$ python -q
>>> import numpy as np
>>> from numpy import linalg as LA
>>> np.set_printoptions(suppress=True, linewidth=200)
>>> def rnd(a):
...     return np.round(a, 3) + 0
... 
>>> f = np.array([3, -1, 5, -1, 0, 1, -2, 4, 3, 3]) + 0.5
>>> E = np.eye(10) - 2 * np.outer(f, f) / (f @ f)
>>> rnd(E)
array([[ 0.735,  0.038, -0.416,  0.038, -0.038, -0.114,  0.114, -0.341, -0.265, -0.265],
       [ 0.038,  0.995,  0.059, -0.005,  0.005,  0.016, -0.016,  0.049,  0.038,  0.038],
       [-0.416,  0.059,  0.346,  0.059, -0.059, -0.178,  0.178, -0.535, -0.416, -0.416],
       [ 0.038, -0.005,  0.059,  0.995,  0.005,  0.016, -0.016,  0.049,  0.038,  0.038],
       [-0.038,  0.005, -0.059,  0.005,  0.995, -0.016,  0.016, -0.049, -0.038, -0.038],
       [-0.114,  0.016, -0.178,  0.016, -0.016,  0.951,  0.049, -0.146, -0.114, -0.114],
       [ 0.114, -0.016,  0.178, -0.016,  0.016,  0.049,  0.951,  0.146,  0.114,  0.114],
       [-0.341,  0.049, -0.535,  0.049, -0.049, -0.146,  0.146,  0.562, -0.341, -0.341],
       [-0.265,  0.038, -0.416,  0.038, -0.038, -0.114,  0.114, -0.341,  0.735, -0.265],
       [-0.265,  0.038, -0.416,  0.038, -0.038, -0.114,  0.114, -0.341, -0.265,  0.735]])
>>> # symmetric, so the eigenvalues are real
>>> rnd(E @ E.T)
array([[1., 0., 0., 0., 0., 0., 0., 0., 0., 0.],
       [0., 1., 0., 0., 0., 0., 0., 0., 0., 0.],
       [0., 0., 1., 0., 0., 0., 0., 0., 0., 0.],
       [0., 0., 0., 1., 0., 0., 0., 0., 0., 0.],
       [0., 0., 0., 0., 1., 0., 0., 0., 0., 0.],
       [0., 0., 0., 0., 0., 1., 0., 0., 0., 0.],
       [0., 0., 0., 0., 0., 0., 1., 0., 0., 0.],
       [0., 0., 0., 0., 0., 0., 0., 1., 0., 0.],
       [0., 0., 0., 0., 0., 0., 0., 0., 1., 0.],
       [0., 0., 0., 0., 0., 0., 0., 0., 0., 1.]])
>>> rnd(LA.svd(E, compute_uv=False))
array([1., 1., 1., 1., 1., 1., 1., 1., 1., 1.])
>>> rnd(E.T @ E)
array([[1., 0., 0., 0., 0., 0., 0., 0., 0., 0.],
       [0., 1., 0., 0., 0., 0., 0., 0., 0., 0.],
       [0., 0., 1., 0., 0., 0., 0., 0., 0., 0.],
       [0., 0., 0., 1., 0., 0., 0., 0., 0., 0.],
       [0., 0., 0., 0., 1., 0., 0., 0., 0., 0.],
       [0., 0., 0., 0., 0., 1., 0., 0., 0., 0.],
       [0., 0., 0., 0., 0., 0., 1., 0., 0., 0.],
       [0., 0., 0., 0., 0., 0., 0., 1., 0., 0.],
       [0., 0., 0., 0., 0., 0., 0., 0., 1., 0.],
       [0., 0., 0., 0., 0., 0., 0., 0., 0., 1.]])
